$ python -q
>>> import numpy as np
>>> np.set_printoptions(precision=1, suppress=True, linewidth=160)
>>> def rnd(a):
...     return np.round(a, 1) + 0
... 
>>> arr = np.load("layer7.npy")
>>> arr
array([[5., 4., 4., 0., 0., 4.],
       [4., 5., 4., 0., 0., 4.],
       [4., 4., 5., 0., 0., 4.],
       [0., 0., 0., 5., 4., 0.],
       [0., 0., 0., 4., 5., 0.],
       [4., 4., 4., 0., 0., 5.]])
>>> x0 = np.ones(6)
>>> for _ in range(7):
...     x0 = arr @ x0
...     x0 /= np.linalg.norm(x0)
...     print(round(x0 @ arr @ x0, 1))
... 
16.0
16.7
16.9
17.0
17.0
17.0
17.0
>>> rnd(x0)
array([0.5, 0.5, 0.5, 0. , 0. , 0.5])
>>> ang = np.radians(15)
>>> Rm = np.eye(6)
>>> Rm[0, 0] = Rm[4, 4] = np.cos(ang)
>>> Rm[0, 4], Rm[4, 0] = -np.sin(ang), np.sin(ang)
>>> rnd(Rm)
array([[ 1. ,  0. ,  0. ,  0. , -0.3,  0. ],
       [ 0. ,  1. ,  0. ,  0. ,  0. ,  0. ],
       [ 0. ,  0. ,  1. ,  0. ,  0. ,  0. ],
       [ 0. ,  0. ,  0. ,  1. ,  0. ,  0. ],
       [ 0.3,  0. ,  0. ,  0. ,  1. ,  0. ],
       [ 0. ,  0. ,  0. ,  0. ,  0. ,  1. ]])
>>> other = arr @ Rm.T
>>> rnd(other)
array([[ 4.8,  4. ,  4. ,  0. ,  1.3,  4. ],
       [ 3.9,  5. ,  4. ,  0. ,  1. ,  4. ],
       [ 3.9,  4. ,  5. ,  0. ,  1. ,  4. ],
       [-1. ,  0. ,  0. ,  5. ,  3.9,  0. ],
       [-1.3,  0. ,  0. ,  4. ,  4.8,  0. ],
       [ 3.9,  4. ,  4. ,  0. ,  1. ,  5. ]])
>>> rnd(np.linalg.det(Rm)), rnd(np.trace(Rm))
(np.float64(1.0), np.float64(5.9))
>>> Lm = np.linalg.cholesky(arr)
>>> print(arr / np.sqrt(np.outer(np.diag(arr), np.diag(arr))))
[[1.  0.8 0.8 0.  0.  0.8]
 [0.8 1.  0.8 0.  0.  0.8]
 [0.8 0.8 1.  0.  0.  0.8]
 [0.  0.  0.  1.  0.8 0. ]
 [0.  0.  0.  0.8 1.  0. ]
 [0.8 0.8 0.8 0.  0.  1. ]]
>>> rnd(np.diag(Lm) ** 2)
array([5. , 1.8, 1.4, 5. , 1.8, 1.3])
>>> np.linalg.eigvalsh(arr).min() > 0
np.True_
>>> rnd(Lm @ Lm.T)
array([[5., 4., 4., 0., 0., 4.],
       [4., 5., 4., 0., 0., 4.],
       [4., 4., 5., 0., 0., 4.],
       [0., 0., 0., 5., 4., 0.],
       [0., 0., 0., 4., 5., 0.],
       [4., 4., 4., 0., 0., 5.]])
>>> W0 = np.load("case13.npy")
>>> W0
array([[-8.9, -1.7,  0.6, -1.1, -1.2],
       [-8.7, -2. , -0.2, -1. , -1.6],
       [-8.7, -1.8, -0.1, -0.8, -0.9],
       [-9.7, -2.3, -0.2, -0.9, -1.1],
       [-8.9, -2.1,  0.1, -0.9, -0.9],
       [-8.9, -2. ,  0.2, -0.6, -0.9],
       [-9. , -2.1, -0.3, -0.7, -1. ],
       [-8.9, -1.9,  0.1, -1.1, -1.3],
       [-8.8, -1.6,  0.3, -1. , -1.1],
       [-8.5, -1.6,  0.2, -1.3, -0.9],
       [-9. , -2.2, -0.3, -1.4, -1. ],
       [-9. , -1.6,  0. , -1.1, -1.1],
       [-9. , -1.6, -0.3, -0.9, -0.8],
       [-8.1,  4.4, -2.1, -3.3,  5. ],
       [-7.7,  4.1, -1.9, -3. ,  5.3],
       [-7.9,  4.1, -2. , -3. ,  5.1],
       [-8. ,  4.1, -2.1, -2.6,  4.6],
       [-8. ,  3.3, -2.1, -3. ,  4.8],
       [-7.7,  4.3, -1.9, -3. ,  4.9],
       [-7.8,  3.9, -2.3, -3.2,  5.4],
       [-7.3,  4. , -2.3, -2.9,  4.8],
       [-7.9,  4. , -1.8, -2.8,  4.5],
       [-7.8,  4.1, -2.2, -2.8,  4.7],
       [-8.5,  4. , -1.8, -2.7,  4.9],
       [-7.8,  3.9, -2. , -2.4,  5.1],
       [-8.7,  4. , -2.1, -3.1,  4.7]])
>>> W2 = W0[[12, 5]].astype(float)
>>> for _ in range(7):
...     idx = np.linalg.norm(W0[:, None] - W2, axis=-1).argmin(axis=1)
...     W2 = np.array([W0[idx == j].mean(axis=0) for j in range(2)])
... 
>>> print(idx)
[1 1 1 1 1 1 1 1 1 1 1 1 1 0 0 0 0 0 0 0 0 0 0 0 0 0]
>>> np.abs(W2[1] - W2[0]).argmax()
np.int64(4)
>>> dist = np.linalg.norm(W0[:, None] - W0[None], axis=-1)
>>> dist.shape
(26, 26)
>>> print(np.unravel_index(dist.round(6).argmax(), dist.shape))
(np.int64(3), np.int64(13))
>>> rnd(np.linalg.norm(W0 - W0.mean(axis=0), axis=1))
array([4.6, 4.8, 4.3, 4.9, 4.5, 4.6, 4.6, 4.6, 4.4, 4.1, 4.5, 4.3, 4.1, 4.9, 4.8, 4.7, 4.3, 4. , 4.7, 4.9, 4.6, 4.1, 4.4, 4.3, 4.4, 4.3])
>>> idx = W0[:, 0] > np.median(W0[:, 0])
>>> f = W0[idx].mean(axis=0) - W0[~idx].mean(axis=0)
>>> rnd((((W0 - W0.mean(axis=0)) @ f > 0) == idx).mean())
np.float64(0.9)
>>> rnd(f)
array([ 1. ,  5. , -1.7, -1.6,  5.1])
>>> Xc = W0 - W0.mean(axis=0)
>>> V = np.linalg.svd(Xc)[2][:2]
>>> other = Xc - Xc @ V.T @ V
>>> rnd(np.diag(V.T @ V))
array([0.9, 0.5, 0.1, 0.1, 0.5])
>>> rnd(other.std(axis=0))
array([0.1, 0.2, 0.2, 0.2, 0.1])
>>> rng = np.random.default_rng(5168)
>>> idx = rng.permutation(6)
>>> idx
array([0, 3, 1, 5, 4, 2])
>>> other = arr[idx][:, idx]
>>> np.diag(other)
array([5., 5., 5., 5., 5., 5.])
>>> rnd(np.sort(np.abs(np.linalg.eigvals(other))))
array([ 1.,  1.,  1.,  1.,  9., 17.])
>>> M = np.array([[7.0, 9.0, 0.0, 9.0, 9.0, 6.0, 9.0, 3.0],
...     [9.0, 7.0, 0.0, 9.0, 9.0, 6.0, 9.0, 3.0],
...     [0.0, 0.0, -2.0, 0.0, 0.0, 0.0, 0.0, 0.0],
...     [9.0, 9.0, 0.0, 7.0, 9.0, 6.0, 9.0, 3.0],
...     [9.0, 9.0, 0.0, 9.0, 7.0, 6.0, 9.0, 3.0],
...     [6.0, 6.0, 0.0, 6.0, 6.0, 2.0, 6.0, 2.0],
...     [9.0, 9.0, 0.0, 9.0, 9.0, 6.0, 7.0, 3.0],
...     [3.0, 3.0, 0.0, 3.0, 3.0, 2.0, 3.0, -1.0]])
>>> U, sigma, Vt = np.linalg.svd(W0)
>>> rnd(sigma)
array([46.1, 22.2,  1.3,  1.1,  1. ])
>>> other = U[:, :2] @ np.diag(sigma[:2]) @ Vt[:2]
>>> np.linalg.matrix_rank(other)
np.int64(2)
>>> rnd(np.linalg.norm(W0 - other, 2)), rnd(sigma[2])
(np.float64(1.3), np.float64(1.3))
>>> rnd(np.linalg.norm(W0 - other) / np.linalg.norm(W0))
np.float64(0.0)
>>> np.linalg.matrix_rank(W0, rtol=0.05)
np.int64(2)
>>> rnd(np.abs(W0 - other).max())
np.float64(0.6)
>>> rnd(other)
array([[-8.9, -1.9,  0. , -1. , -1.1],
       [-8.7, -2.1,  0.1, -0.9, -1.3],
       [-8.7, -1.8,  0. , -1. , -1. ],
       [-9.7, -2.1,  0. , -1. , -1.2],
       [-8.9, -1.9,  0. , -1. , -1.1],
       [-8.8, -1.9,  0. , -0.9, -1.1],
       [-9. , -2. ,  0. , -1. , -1.1],
       [-8.9, -2. ,  0. , -0.9, -1.2],
       [-8.8, -1.8,  0. , -1. , -1. ],
       [-8.5, -1.6, -0.1, -1. , -0.8],
       [-9.1, -1.9,  0. , -1. , -1.1],
       [-9. , -1.8,  0. , -1. , -0.9],
       [-9. , -1.6, -0.1, -1.1, -0.8],
       [-8.1,  4.3, -2.2, -3. ,  5.2],
       [-7.7,  4.2, -2.1, -2.9,  5.1],
       [-7.9,  4.1, -2.1, -3. ,  5. ],
       [-7.9,  3.9, -2. , -2.9,  4.8],
       [-8.1,  3.7, -1.9, -2.8,  4.6],
       [-7.7,  4.1, -2.1, -2.9,  5. ],
       [-7.9,  4.3, -2.1, -3. ,  5.2],
       [-7.3,  4. , -2. , -2.8,  4.9],
       [-7.9,  3.8, -2. , -2.8,  4.7],
       [-7.8,  4. , -2. , -2.9,  4.9],
       [-8.4,  3.9, -2. , -3. ,  4.8],
       [-7.7,  4. , -2. , -2.9,  4.9],
       [-8.7,  3.9, -2.1, -3. ,  4.9]])
>>> m1 = np.vander(np.arange(12) - 3, 4, increasing=True)
>>> print(m1)
[[  1  -3   9 -27]
 [  1  -2   4  -8]
 [  1  -1   1  -1]
 [  1   0   0   0]
 [  1   1   1   1]
 [  1   2   4   8]
 [  1   3   9  27]
 [  1   4  16  64]
 [  1   5  25 125]
 [  1   6  36 216]
 [  1   7  49 343]
 [  1   8  64 512]]
>>> proj = m1 @ np.linalg.solve(m1.T @ m1, m1.T)
>>> rnd(np.linalg.eigvalsh(proj))
array([0., 0., 0., 0., 0., 0., 0., 0., 1., 1., 1., 1.])
>>> rnd(proj @ m1[:, 0])
array([1., 1., 1., 1., 1., 1., 1., 1., 1., 1., 1., 1.])
>>> np.allclose(proj @ proj, proj)
True
>>> def softmax(z):
...     e = np.exp(z - z.max(axis=-1, keepdims=True))
...     return e / e.sum(axis=-1, keepdims=True)
... 
>>> print(rnd(softmax(m1).sum(axis=1)))
[1. 1. 1. 1. 1. 1. 1. 1. 1. 1. 1. 1.]
>>> rnd(softmax(m1[3]))
array([0.5, 0.2, 0.2, 0.2])
>>> rnd(softmax(m1[3] + -1))
array([0.5, 0.2, 0.2, 0.2])
>>> scores = m1 @ m1.T / np.sqrt(4)
>>> rnd(softmax(scores))
array([[1. , 0. , 0. , 0. , 0. , 0. , 0. , 0. , 0. , 0. , 0. , 0. ],
       [1. , 0. , 0. , 0. , 0. , 0. , 0. , 0. , 0. , 0. , 0. , 0. ],
       [1. , 0. , 0. , 0. , 0. , 0. , 0. , 0. , 0. , 0. , 0. , 0. ],
       [0.1, 0.1, 0.1, 0.1, 0.1, 0.1, 0.1, 0.1, 0.1, 0.1, 0.1, 0.1],
       [0. , 0. , 0. , 0. , 0. , 0. , 0. , 0. , 0. , 0. , 0. , 1. ],
       [0. , 0. , 0. , 0. , 0. , 0. , 0. , 0. , 0. , 0. , 0. , 1. ],
       [0. , 0. , 0. , 0. , 0. , 0. , 0. , 0. , 0. , 0. , 0. , 1. ],
       [0. , 0. , 0. , 0. , 0. , 0. , 0. , 0. , 0. , 0. , 0. , 1. ],
       [0. , 0. , 0. , 0. , 0. , 0. , 0. , 0. , 0. , 0. , 0. , 1. ],
       [0. , 0. , 0. , 0. , 0. , 0. , 0. , 0. , 0. , 0. , 0. , 1. ],
       [0. , 0. , 0. , 0. , 0. , 0. , 0. , 0. , 0. , 0. , 0. , 1. ],
       [0. , 0. , 0. , 0. , 0. , 0. , 0. , 0. , 0. , 0. , 0. , 1. ]])
>>> x0 = np.array([1, 3, 3, 2])
>>> y = m1 @ x0
>>> b, lr = np.zeros(4), 1 / np.linalg.norm(m1, 2) ** 2
>>> for i in range(25):
...     b -= lr * m1.T @ (m1 @ b - y)
...     if i % 5 == 0: print(i, round(np.linalg.norm(m1 @ b - y), 1))
... 
0 65.6
5 65.3
10 65.0
15 64.7
20 64.4
>>> rnd(np.linalg.cond(m1))
np.float64(354.7)
>>> rnd(b)
array([0. , 0.1, 0.4, 2.4])
>>> rnd(np.linalg.norm(m1, 2) / np.linalg.norm(m1))
np.float64(1.0)
>>> print([round(float(x), 1) for x in np.linalg.svd(m1, compute_uv=False)[:3]])
[675.6, 20.6, 6.1]
>>> np.linalg.cond(m1) > 100
np.True_
>>> J = np.loadtxt("block0.csv", delimiter=",")
>>> J
array([[ 2.,  3., -1., -3.,  2.,  3., -3., -2.],
       [-2., -2.,  0.,  1.,  2.,  1.,  2.,  2.],
       [-2.,  1.,  2., -3., -3., -1.,  3.,  2.],
       [-2., -2., -1., -3., -2.,  2.,  0.,  1.],
       [ 3.,  2.,  0., -1.,  1.,  1., -3., -3.],
       [ 1.,  2., -1.,  3.,  0.,  3., -2.,  1.],
       [-3., -1., -1., -2.,  1.,  3., -1., -2.],
       [-1.,  3.,  2., -3.,  0., -1., -3.,  0.],
       [ 3.,  3.,  3.,  1., -2.,  3.,  3., -3.],
       [ 6.,  7., -1., -5., -2.,  1., -7., -6.]])
>>> proj = J @ np.linalg.solve(J.T @ J, J.T)
>>> rnd(proj)
array([[ 0.8,  0.3,  0.1,  0. ,  0.1,  0. ,  0. ,  0. ,  0. ,  0.1],
       [ 0.3,  0.3,  0. ,  0. ,  0. ,  0. ,  0. ,  0. ,  0. , -0.3],
       [ 0.1,  0. ,  0.8,  0.1, -0.4, -0.1, -0.1,  0.1,  0.1,  0.1],
       [ 0. ,  0. ,  0.1,  1. ,  0.1,  0. ,  0. ,  0. ,  0. ,  0. ],
       [ 0.1,  0. , -0.4,  0.1,  0.4, -0.1, -0.1,  0.2,  0.1,  0.1],
       [ 0. ,  0. , -0.1,  0. , -0.1,  1. ,  0. ,  0. ,  0. ,  0. ],
       [ 0. ,  0. , -0.1,  0. , -0.1,  0. ,  1. ,  0. ,  0. ,  0. ],
       [ 0. ,  0. ,  0.1,  0. ,  0.2,  0. ,  0. ,  0.9,  0. ,  0. ],
       [ 0. ,  0. ,  0.1,  0. ,  0.1,  0. ,  0. ,  0. ,  1. ,  0. ],
       [ 0.1, -0.3,  0.1,  0. ,  0.1,  0. ,  0. ,  0. ,  0. ,  0.8]])
>>> print(rnd(proj @ J[:, 0]))
[ 2. -2. -2. -2.  3.  1. -3. -1.  3.  6.]
>>> rnd(np.diag(proj))
array([0.8, 0.3, 0.8, 1. , 0.4, 1. , 1. , 0.9, 1. , 0.8])
>>> w, V = np.linalg.eigh(proj)
>>> print(rnd(V @ np.diag(w) @ V.T))
[[ 0.8  0.3  0.1  0.   0.1  0.   0.   0.   0.   0.1]
 [ 0.3  0.3  0.   0.   0.   0.   0.   0.   0.  -0.3]
 [ 0.1  0.   0.8  0.1 -0.4 -0.1 -0.1  0.1  0.1  0.1]
 [ 0.   0.   0.1  1.   0.1  0.   0.   0.   0.   0. ]
 [ 0.1  0.  -0.4  0.1  0.4 -0.1 -0.1  0.2  0.1  0.1]
 [ 0.   0.  -0.1  0.  -0.1  1.   0.   0.   0.   0. ]
 [ 0.   0.  -0.1  0.  -0.1  0.   1.   0.   0.   0. ]
 [ 0.   0.   0.1  0.   0.2  0.   0.   0.9  0.   0. ]
 [ 0.   0.   0.1  0.   0.1  0.   0.   0.   1.   0. ]
 [ 0.1 -0.3  0.1  0.   0.1  0.   0.   0.   0.   0.8]]
>>> np.unique(w.round(6) + 0, return_counts=True)[1]
array([2, 8])
>>> print(w.sum(), rnd(np.trace(proj)))
8.0 8.0
>>> rnd(V.T @ V)
array([[1., 0., 0., 0., 0., 0., 0., 0., 0., 0.],
       [0., 1., 0., 0., 0., 0., 0., 0., 0., 0.],
       [0., 0., 1., 0., 0., 0., 0., 0., 0., 0.],
       [0., 0., 0., 1., 0., 0., 0., 0., 0., 0.],
       [0., 0., 0., 0., 1., 0., 0., 0., 0., 0.],
       [0., 0., 0., 0., 0., 1., 0., 0., 0., 0.],
       [0., 0., 0., 0., 0., 0., 1., 0., 0., 0.],
       [0., 0., 0., 0., 0., 0., 0., 1., 0., 0.],
       [0., 0., 0., 0., 0., 0., 0., 0., 1., 0.],
       [0., 0., 0., 0., 0., 0., 0., 0., 0., 1.]])
>>> print((w > 1e-8).sum(), (w < -1e-8).sum())
8 0
>>> rnd(np.linalg.eigvalsh(proj @ proj))
array([0., 0., 1., 1., 1., 1., 1., 1., 1., 1.])
>>> rnd(np.linalg.eigvalsh(proj + 4 * np.eye(10)))
array([4., 4., 5., 5., 5., 5., 5., 5., 5., 5.])
>>> A = np.loadtxt("dump.csv", delimiter=",")
>>> A
array([[ 1.,  1., -1., -1.,  1.,  1., -1., -1.],
       [ 1., -1.,  1., -1., -1.,  1., -1.,  1.],
       [ 1., -1., -1.,  1., -1.,  1.,  1., -1.],
       [ 1.,  1.,  1.,  1.,  1.,  1.,  1.,  1.],
       [ 1.,  1., -1., -1., -1., -1.,  1.,  1.],
       [ 1., -1.,  1., -1.,  1., -1.,  1., -1.],
       [ 1.,  1.,  1.,  1., -1., -1., -1., -1.],
       [ 1., -1., -1.,  1.,  1., -1., -1.,  1.]])
>>> print(arr[5] @ arr[3])
0.0
>>> rnd(np.linalg.norm(arr[5] - arr[3]))
np.float64(10.7)
>>> rnd(np.linalg.norm(arr, 1)), rnd(np.linalg.norm(arr, np.inf))
(np.float64(17.0), np.float64(17.0))
>>> print(rnd(np.linalg.norm(arr, axis=0)))
[8.5 8.5 8.5 6.4 6.4 8.5]
>>> print(rnd(np.linalg.norm(arr, "nuc")))
30.0
>>> rnd(np.linalg.norm(arr) ** 2 / np.linalg.norm(arr, 2) ** 2)
np.float64(1.3)
